% ipython --no-banner

In [1]: import numpy as np

In [2]: np.set_printoptions(precision=2, suppress=True, linewidth=120)

In [3]: arr = np.array([[0, 8, 4, -8, 9, -4, -9, 9, -4, 4],
   ...:     [-7, 7, 6, 1, 4, -6, 4, 2, 5, -8],
   ...:     [-6, -3, -6, 3, 7, -5, -2, 1, 3, 8],
   ...:     [-3, 3, -9, -6, 5, -1, -9, -8, 5, 7],
   ...:     [-3, -5, 0, -6, -7, 1, -5, 0, 6, 5],
   ...:     [-1, -3, -3, -1, 6, -1, -2, -4, 6, 7],
   ...:     [-7, 2, -3, -6, -4, 9, 1, -8, 3, 4],
   ...:     [-5, 6, -3, -9, -1, 9, 6, -2, 9, 9],
   ...:     [3, 5, -3, 2, -8, 2, 8, -5, -6, -9],
   ...:     [-5, -5, 9, -5, -5, -8, 7, -7, 2, 9],
   ...:     [-8, 6, -1, 8, 6, 9, 8, 4, 0, 2],
   ...:     [5, 2, 2, -3, 7, -2, -3, -1, 5, 6],
   ...:     [4, -3, -7, -8, 7, 3, -2, 6, -9, 7],
   ...:     [0, -4, 1, 9, 9, 7, 5, 2, 9, 0]])

In [4]: arr[-1] = arr[0] + 4 * arr[1]

In [5]: print(arr)
[[  0   8   4  -8   9  -4  -9   9  -4   4]
 [ -7   7   6   1   4  -6   4   2   5  -8]
 [ -6  -3  -6   3   7  -5  -2   1   3   8]
 [ -3   3  -9  -6   5  -1  -9  -8   5   7]
 [ -3  -5   0  -6  -7   1  -5   0   6   5]
 [ -1  -3  -3  -1   6  -1  -2  -4   6   7]
 [ -7   2  -3  -6  -4   9   1  -8   3   4]
 [ -5   6  -3  -9  -1   9   6  -2   9   9]
 [  3   5  -3   2  -8   2   8  -5  -6  -9]
 [ -5  -5   9  -5  -5  -8   7  -7   2   9]
 [ -8   6  -1   8   6   9   8   4   0   2]
 [  5   2   2  -3   7  -2  -3  -1   5   6]
 [  4  -3  -7  -8   7   3  -2   6  -9   7]
 [-28  36  28  -4  25 -28   7  17  16 -28]]

In [6]: t = np.radians(72)

In [7]: r_ = np.eye(10)

In [8]: r_[0, 0] = r_[4, 4] = np.cos(t)

In [9]: r_[0, 4], r_[4, 0] = -np.sin(t), np.sin(t)

In [10]: r_
Out[10]: 
array([[ 0.31,  0.  ,  0.  ,  0.  , -0.95,  0.  ,  0.  ,  0.  ,  0.  ,  0.  ],
       [ 0.  ,  1.  ,  0.  ,  0.  ,  0.  ,  0.  ,  0.  ,  0.  ,  0.  ,  0.  ],
       [ 0.  ,  0.  ,  1.  ,  0.  ,  0.  ,  0.  ,  0.  ,  0.  ,  0.  ,  0.  ],
       [ 0.  ,  0.  ,  0.  ,  1.  ,  0.  ,  0.  ,  0.  ,  0.  ,  0.  ,  0.  ],
       [ 0.95,  0.  ,  0.  ,  0.  ,  0.31,  0.  ,  0.  ,  0.  ,  0.  ,  0.  ],
       [ 0.  ,  0.  ,  0.  ,  0.  ,  0.  ,  1.  ,  0.  ,  0.  ,  0.  ,  0.  ],
       [ 0.  ,  0.  ,  0.  ,  0.  ,  0.  ,  0.  ,  1.  ,  0.  ,  0.  ,  0.  ],
       [ 0.  ,  0.  ,  0.  ,  0.  ,  0.  ,  0.  ,  0.  ,  1.  ,  0.  ,  0.  ],
       [ 0.  ,  0.  ,  0.  ,  0.  ,  0.  ,  0.  ,  0.  ,  0.  ,  1.  ,  0.  ],
       [ 0.  ,  0.  ,  0.  ,  0.  ,  0.  ,  0.  ,  0.  ,  0.  ,  0.  ,  1.  ]])

In [11]: A2 = arr @ r_.T

In [12]: np.allclose(np.linalg.norm(arr, axis=1), np.linalg.norm(A2, axis=1))
Out[12]: True

In [13]: print(np.abs(A2 - arr).max(axis=0))
[10.11  0.    0.    0.   43.9   0.    0.    0.    0.    0.  ]

In [14]: O, r_ = np.linalg.qr(arr)

In [15]: np.round(O @ r_, 2) + 0
Out[15]: 
array([[  0.,   8.,   4.,  -8.,   9.,  -4.,  -9.,   9.,  -4.,   4.],
       [ -7.,   7.,   6.,   1.,   4.,  -6.,   4.,   2.,   5.,  -8.],
       [ -6.,  -3.,  -6.,   3.,   7.,  -5.,  -2.,   1.,   3.,   8.],
       [ -3.,   3.,  -9.,  -6.,   5.,  -1.,  -9.,  -8.,   5.,   7.],
       [ -3.,  -5.,   0.,  -6.,  -7.,   1.,  -5.,   0.,   6.,   5.],
       [ -1.,  -3.,  -3.,  -1.,   6.,  -1.,  -2.,  -4.,   6.,   7.],
       [ -7.,   2.,  -3.,  -6.,  -4.,   9.,   1.,  -8.,   3.,   4.],
       [ -5.,   6.,  -3.,  -9.,  -1.,   9.,   6.,  -2.,   9.,   9.],
       [  3.,   5.,  -3.,   2.,  -8.,   2.,   8.,  -5.,  -6.,  -9.],
       [ -5.,  -5.,   9.,  -5.,  -5.,  -8.,   7.,  -7.,   2.,   9.],
       [ -8.,   6.,  -1.,   8.,   6.,   9.,   8.,   4.,   0.,   2.],
       [  5.,   2.,   2.,  -3.,   7.,  -2.,  -3.,  -1.,   5.,   6.],
       [  4.,  -3.,  -7.,  -8.,   7.,   3.,  -2.,   6.,  -9.,   7.],
       [-28.,  36.,  28.,  -4.,  25., -28.,   7.,  17.,  16., -28.]])

In [16]: O.shape, r_.shape
Out[16]: ((14, 10), (10, 10))

In [17]: A2 = np.c_[arr[:, :6] @ np.array([[0, 1, 2, 1, 0, 0],
    ...:     [0, 0, 0, 0, 0, 2],
    ...:     [2, 0, 1, 1, 2, 0],
    ...:     [2, 2, 2, 0, 0, 1],
    ...:     [0, 0, 1, 2, 2, 0],
    ...:     [2, 2, 2, 0, 1, 0]]), np.array([1, 0, 0, 0, 2, 1, 1, 0, 2, 1, 1, 2, 0, 0])]

In [18]: A2
Out[18]: 
array([[-16, -24, -11,  22,  22,   8,   1],
       [  2, -17, -14,   7,  14,  15,   0],
       [-16, -10, -15,   2,  -3,  -3,   0],
       [-32, -17, -24,  -2,  -9,   0,   0],
       [-10, -13, -23, -17, -13, -16,   2],
       [-10,  -5,  -3,   8,   5,  -7,   1],
       [  0,  -1, -15, -18,  -5,  -2,   1],
       [ -6,  -5, -14, -10,   1,   3,   0],
       [  2,  11,   3, -16, -20,  12,   2],
       [ -8, -31, -32,  -6,   0, -15,   1],
       [ 32,  26,  23,   3,  19,  20,   1],
       [ -6,  -5,   9,  21,  16,   1,   2],
       [-24,  -6,  -2,  11,   3, -14,   0],
       [ -8, -92, -67,  50,  78,  68,   0]])

In [19]: np.linalg.norm(np.linalg.qr(arr)[0].T @ A2, axis=0) ** 2 / ((A2 ** 2).sum(axis=0) + 1e-12)
Out[19]: array([1.  , 1.  , 1.  , 1.  , 1.  , 1.  , 0.27])

In [20]: proj = arr @ np.linalg.solve(arr.T @ arr, arr.T)

In [21]: print(proj @ arr[:, 6])
[-9.  4. -2. -9. -5. -2.  1.  6.  8.  7.  8. -3. -2.  7.]

In [22]: print(np.allclose(proj @ proj, proj))
True

In [23]: J = np.array([[2, 3, 3, 1, 0],
    ...:     [-2, 3, -1, 1, -1],
    ...:     [1, 3, -2, 2, -1],
    ...:     [-1, 3, -2, -1, -1],
    ...:     [-1, 2, 3, 2, -2]])

In [24]: A2 = np.array([[-7, -8, -9], [5, 5, -9]])

In [25]: cent = np.kron(A2, J)

In [26]: cent.shape
Out[26]: (10, 15)

In [27]: cent
Out[27]: 
array([[-14, -21, -21,  -7,   0, -16, -24, -24,  -8,   0, -18, -27, -27,  -9,   0],
       [ 14, -21,   7,  -7,   7,  16, -24,   8,  -8,   8,  18, -27,   9,  -9,   9],
       [ -7, -21,  14, -14,   7,  -8, -24,  16, -16,   8,  -9, -27,  18, -18,   9],
       [  7, -21,  14,   7,   7,   8, -24,  16,   8,   8,   9, -27,  18,   9,   9],
       [  7, -14, -21, -14,  14,   8, -16, -24, -16,  16,   9, -18, -27, -18,  18],
       [ 10,  15,  15,   5,   0,  10,  15,  15,   5,   0, -18, -27, -27,  -9,   0],
       [-10,  15,  -5,   5,  -5, -10,  15,  -5,   5,  -5,  18, -27,   9,  -9,   9],
       [  5,  15, -10,  10,  -5,   5,  15, -10,  10,  -5,  -9, -27,  18, -18,   9],
       [ -5,  15, -10,  -5,  -5,  -5,  15, -10,  -5,  -5,   9, -27,  18,   9,   9],
       [ -5,  10,  15,  10, -10,  -5,  10,  15,  10, -10,   9, -18, -27, -18,  18]])

In [28]: np.round(np.linalg.norm(cent, 2), 2), np.round(np.linalg.norm(A2, 2) * np.linalg.norm(J, 2), 2)
Out[28]: (np.float64(98.76), np.float64(98.76))

In [29]: U, sv = np.linalg.svd(cent)
Traceback (most recent call last):
  Cell In[29], line 1
    U, sv = np.linalg.svd(cent)
ValueError: too many values to unpack (expected 2)


In [30]: U, sv, vt = np.linalg.svd(cent, full_matrices=False)

In [31]: np.abs(U[:, 0]).round(6).argmax()
Out[31]: np.int64(4)

In [32]: np.allclose(U * sv @ vt, cent)
Out[32]: True

In [33]: sv
Out[33]: array([98.76, 80.86, 76.09, 62.3 , 45.39, 37.16, 30.63, 25.08, 11.73,  9.6 ])

In [34]: U.shape, sv.shape, vt.shape
Out[34]: ((10, 10), (10,), (10, 15))

In [35]: A2 = np.array([[-8, -1], [9, -1], [-7, 6], [-2, 5], [8, -4]])

In [36]: print(A2.T @ J.T)
[[-12  40  21  43 -15]
 [ 18   2  -2 -15  35]]

In [37]: print(np.einsum("ik,kj->ij", J, A2))
[[-12  18]
 [ 40   2]
 [ 21  -2]
 [ 43 -15]
 [-15  35]]

In [38]: np.linalg.matrix_rank(np.vstack([J, A2.T]))
Out[38]: np.int64(5)

In [39]: np.einsum("ij->j", J)
Out[39]: array([-1, 14,  1,  5, -5])
